$ python3 -q
>>> import numpy as np
>>> import numpy.linalg as la
>>> np.set_printoptions(precision=3, suppress=True, linewidth=200)
>>> def rd(a):
...     return np.round(a, 3) + 0
... 
>>> rng = np.random.default_rng(4498)
>>> t = rng.uniform(0, 2 * np.pi, 27)
>>> Q, _ = la.qr(np.array([[-0.1, 0.4], [0.7, 1.3], [0.1, 0.5], [-1.4, -0.3]]))
>>> mat = 3 * np.c_[np.cos(t), np.sin(t)] @ Q.T
>>> rd(mat)
array([[ 1.143,  2.029,  1.058,  1.568],
       [ 0.658,  2.556,  0.914, -1.094],
       [ 0.782,  0.149,  0.452,  2.857],
       [-0.099,  1.518,  0.28 , -2.571],
       [ 0.085,  1.845,  0.451, -2.321],
       [ 0.565,  2.479,  0.847, -1.349],
       [-0.261, -2.117, -0.605,  2.02 ],
       [-0.12 , -1.902, -0.482,  2.266],
       [-0.857, -2.644, -1.04 ,  0.439],
       [-0.521, -2.437, -0.815,  1.459],
       [ 0.994,  2.601,  1.104,  0.16 ],
       [-0.802, -2.633, -1.008,  0.638],
       [ 0.162,  1.969,  0.519, -2.197],
       [ 0.717, -0.05 ,  0.374,  2.888],
       [ 0.985,  0.888,  0.724,  2.591],
       [ 1.132,  1.779,  0.998,  1.886],
       [ 1.103,  2.402,  1.119,  0.874],
       [-0.556,  0.499, -0.189, -2.899],
       [ 0.113,  1.892,  0.476, -2.276],
       [-0.043, -1.774, -0.413,  2.384],
       [-1.057, -1.231, -0.838, -2.38 ],
       [-0.742, -0.025, -0.404, -2.878],
       [ 1.   ,  0.952,  0.746,  2.557],
       [ 0.049,  1.783,  0.418, -2.375],
       [ 1.143,  2.059,  1.065,  1.524],
       [ 0.609, -0.358,  0.248,  2.905],
       [-0.15 ,  1.419,  0.231, -2.629]])
>>> Uu, sig, VT = la.svd(mat)
>>> vecs = VT[:(sig > 1e-8).sum()]
>>> vec = mat[22] + 3 * mat[17] + rng.integers(2) * np.eye(4)[0]
>>> rd(vec)
array([-0.667,  2.448,  0.18 , -6.141])
>>> rd(vecs.T @ vecs)
array([[ 0.145,  0.257,  0.134,  0.199],
       [ 0.257,  0.777,  0.309, -0.108],
       [ 0.134,  0.309,  0.14 ,  0.083],
       [ 0.199, -0.108,  0.083,  0.938]])
>>> rd(np.diag(vecs.T @ vecs))
array([0.145, 0.777, 0.14 , 0.938])
>>> rd(la.norm(vec - vecs.T @ vecs @ vec))
np.float64(0.0)
